$ python3 -q
>>> import numpy as np
>>> np.set_printoptions(precision=3, suppress=True, linewidth=160, sign=" ")
>>> m1 = np.load("data.npy")
>>> m1
array([[ 0,  0,  0,  0],
       [-1,  0, -2,  0],
       [-1,  0, -2,  0],
       [ 0,  0,  0,  0],
       [ 0,  0,  2,  0],
       [ 0, -2,  0, -2],
       [ 2,  0,  1,  0],
       [ 1,  2, -3,  2],
       [-1,  0, -2,  0],
       [ 2,  2, -1,  2],
       [ 2,  2,  1,  2],
       [ 0, -2,  0, -2],
       [-1,  0, -2,  0],
       [ 0,  0,  0,  0],
       [ 0,  0,  0,  0],
       [ 0,  0,  0,  0],
       [ 0, -2,  0, -2],
       [ 2,  0, -1,  0],
       [ 2,  2,  1,  2],
       [-1,  0, -2,  0],
       [ 0,  0,  0,  0],
       [ 0,  0,  0,  0],
       [ 0,  0,  0,  0],
       [ 0,  0,  0,  0],
       [-1,  0, -2,  0],
       [ 0,  0,  0,  0],
       [ 0,  0,  0,  0]])
>>> # row 2 repeats row 1
>>> r = np.linalg.matrix_rank(m1)
>>> r
np.int64(3)
>>> N = np.linalg.svd(m1)[2][r:].T
>>> np.linalg.matrix_rank(m1.T @ m1), np.linalg.matrix_rank(m1 @ m1.T)
(np.int64(3), np.int64(3))
>>> N.shape
(4, 1)
>>> [int(np.linalg.matrix_rank(np.delete(m1, i, axis=0))) for i in range(27)]
[3, 3, 3, 3, 3, 3, 3, 3, 3, 3, 3, 3, 3, 3, 3, 3, 3, 3, 3, 3, 3, 3, 3, 3, 3, 3, 3]
>>> W1 = np.array([[-1, 0, 2, 2], [0, -3, 2, 1], [-1, 0, 3, -2], [-1, -2, 0, 3]])
>>> c = np.array([0, -2, -2, 1])
>>> act = np.maximum(m1 @ W1 + c, 0)
>>> act
array([[  0,   0,   0,   1],
       [  3,   0,   0,   3],
       [  3,   0,   0,   3],
       [  0,   0,   0,   1],
       [  0,   0,   4,   0],
       [  2,   8,   0,   0],
       [  0,   0,   5,   3],
       [  0,   0,   0,  17],
       [  3,   0,   0,   3],
       [  0,   0,   3,  15],
       [  0,   0,   9,  11],
       [  2,   8,   0,   0],
       [  3,   0,   0,   3],
       [  0,   0,   0,   1],
       [  0,   0,   0,   1],
       [  0,   0,   0,   1],
       [  2,   8,   0,   0],
       [  0,   0,   0,   7],
       [  0,   0,   9,  11],
       [  3,   0,   0,   3],
       [  0,   0,   0,   1],
       [  0,   0,   0,   1],
       [  0,   0,   0,   1],
       [  0,   0,   0,   1],
       [  3,   0,   0,   3],
       [  0,   0,   0,   1],
       [  0,   0,   0,   1]])
>>> cent = np.array([[-2, 2, 2], [0, 1, 0], [-1, 2, 2], [1, 0, 2]])
>>> act @ cent
array([[ 1,  0,  2],
       [-3,  6, 12],
       [-3,  6, 12],
       [ 1,  0,  2],
       [-4,  8,  8],
       [-4, 12,  4],
       [-2, 10, 16],
       [17,  0, 34],
       [-3,  6, 12],
       [12,  6, 36],
       [ 2, 18, 40],
       [-4, 12,  4],
       [-3,  6, 12],
       [ 1,  0,  2],
       [ 1,  0,  2],
       [ 1,  0,  2],
       [-4, 12,  4],
       [ 7,  0, 14],
       [ 2, 18, 40],
       [-3,  6, 12],
       [ 1,  0,  2],
       [ 1,  0,  2],
       [ 1,  0,  2],
       [ 1,  0,  2],
       [-3,  6, 12],
       [ 1,  0,  2],
       [ 1,  0,  2]])
>>> W1 @ cent
array([[ 2,  2,  6],
       [-1,  1,  6],
       [-3,  4,  0],
       [ 5, -4,  4]])
>>> cov = np.cov(m1, rowvar=False)
>>> np.corrcoef(m1[:, 1], m1[:, 3])[0, 1]
np.float64(1.0)
>>> np.corrcoef(m1.T)
array([[ 1.   ,  0.506,  0.428,  0.506],
       [ 0.506,  1.   , -0.097,  1.   ],
       [ 0.428, -0.097,  1.   , -0.097],
       [ 0.506,  1.   , -0.097,  1.   ]])
>>> np.median(m1, axis=0)
array([ 0.,  0.,  0.,  0.])
>>> cov.shape
(4, 4)
>>> np.argwhere(np.triu(np.abs(np.corrcoef(m1.T)) > 0.8, 1))
array([[ 1,  3]])
>>> np.round(np.linalg.eigvalsh(cov)[::-1], 3) + 0
array([ 2.513,  1.676,  0.367,  0.   ])
>>> np.argsort(-m1.std(axis=0).round(6), kind="stable")
array([ 2,  1,  3,  0])
>>> Ac = m1 - m1.mean(axis=1)
Traceback (most recent call last):
  File "<python-input-26>", line 1, in <module>
    Ac = m1 - m1.mean(axis=1)
         ~~~^~~~~~~~~~~~~~~~~
ValueError: operands could not be broadcast together with shapes (27,4) (27,) 
>>> Ac = m1 - m1.mean(axis=0)
>>> U, sv, VT = np.linalg.svd(Ac, full_matrices=False)
>>> np.searchsorted(np.cumsum(sv ** 2) / (sv ** 2).sum(), 0.9) + 1
np.int64(2)
>>> (np.sign(U[:, 0]) == np.sign(U[0, 0])).astype(int)
array([ 1,  1,  1,  1,  0,  1,  0,  0,  1,  0,  0,  1,  1,  1,  1,  1,  1,  0,  0,  1,  1,  1,  1,  1,  1,  1,  1])
>>> np.linalg.matrix_rank(Ac)
np.int64(3)
>>> feats = np.load("m.npy")
>>> feats
array([[-1. ,  9. ,  2. , -1. , -5. ,  2. ,  4.5, -6. , -3.5,  1.5],
       [ 0.1,  0.9,  1.2,  0. , -0.5, -3.2, -0.3,  0. ,  1.6, -2.4],
       [-0.5,  1.8,  1.2, -0.1, -0.1,  0.8,  0. , -0.2, -0.6, -1. ],
       [-0.8,  0.5,  0.3,  1.3, -0.6, -1.4,  1. , -1.5,  1.4,  0.1],
       [ 0.2,  1. ,  0.9, -1.9,  0.3,  1.7, -1.2,  0.4,  0.2, -1.7],
       [-1. ,  0.7,  0.2,  0.3,  0.2, -1.1, -0.2, -0.3, -2.3,  1.2],
       [-0.6, -1.1, -0.3, -0.7, -0.5, -1. ,  1.8,  0.8, -0.1,  0.6],
       [-0.4,  1. ,  1.1,  0.4,  0.5,  0.3,  1.5,  1.1, -0.6,  0.1],
       [-0.6,  0.3,  0.5,  0.8,  1.7,  0.1,  0.2,  0.2,  0.6,  0.3],
       [ 1.2, -1.5, -0.3, -0.2, -0.9,  0.2, -0.9,  1.8, -0.4, -0.3],
       [ 1.7, -1.5,  0.1,  0.1, -0.8,  0.6,  0.3,  0.7, -1.1, -1.2],
       [ 0. ,  0.6,  0.3, -0.4,  1.1, -0.2,  0.4, -0.2,  0.2,  0.8],
       [-1.2, -0.2, -0.6, -0.1, -2.1,  0. , -1.4, -0.6,  1.2, -1.6],
       [-0.2,  0.5, -1.2, -0.3,  0.7,  0.6, -1. , -1.2,  2. ,  0.5],
       [ 0.2,  1. , -0.1, -1.3,  0.7, -1.7, -1.2,  0. , -0.3,  1.9],
       [-0.5, -1. , -0.5,  2.7, -0.3,  1.8, -1.7, -1. , -0.6, -0.7],
       [ 1. ,  0. ,  0. ,  0.9, -1.8,  1.3, -0.5,  1.4, -0.3, -0.2],
       [ 1.1,  1.5,  0.3,  0.5,  0.1,  0.4,  0.1, -0.7, -0.3,  1.1],
       [ 0.7, -0.3,  0. , -0.7,  0.1, -1.9,  1.1,  0.4,  0. ,  1.8],
       [-0.8, -0.1,  0.3, -1.5, -0.6,  0.2,  0.6, -0.2, -0.7, -0.5],
       [-0.2,  0.5,  0.9, -0.3,  0.3,  0.5, -0.5, -1.1, -1.4,  1.4]])
>>> Ac = feats - feats.mean(axis=0)
>>> evecs = np.linalg.svd(Ac)[2][:1]
>>> other = Ac - Ac @ evecs.T @ evecs
>>> other.std(axis=0)
array([ 0.74 ,  0.58 ,  0.554,  0.97 ,  0.978,  1.212,  0.901,  0.73 ,  0.961,  1.114])
>>> np.linalg.norm(other, axis=1).round(6).argmax()
np.int64(1)
>>> np.round(np.linalg.norm(other) / np.linalg.norm(Ac), 3)
np.float64(0.689)
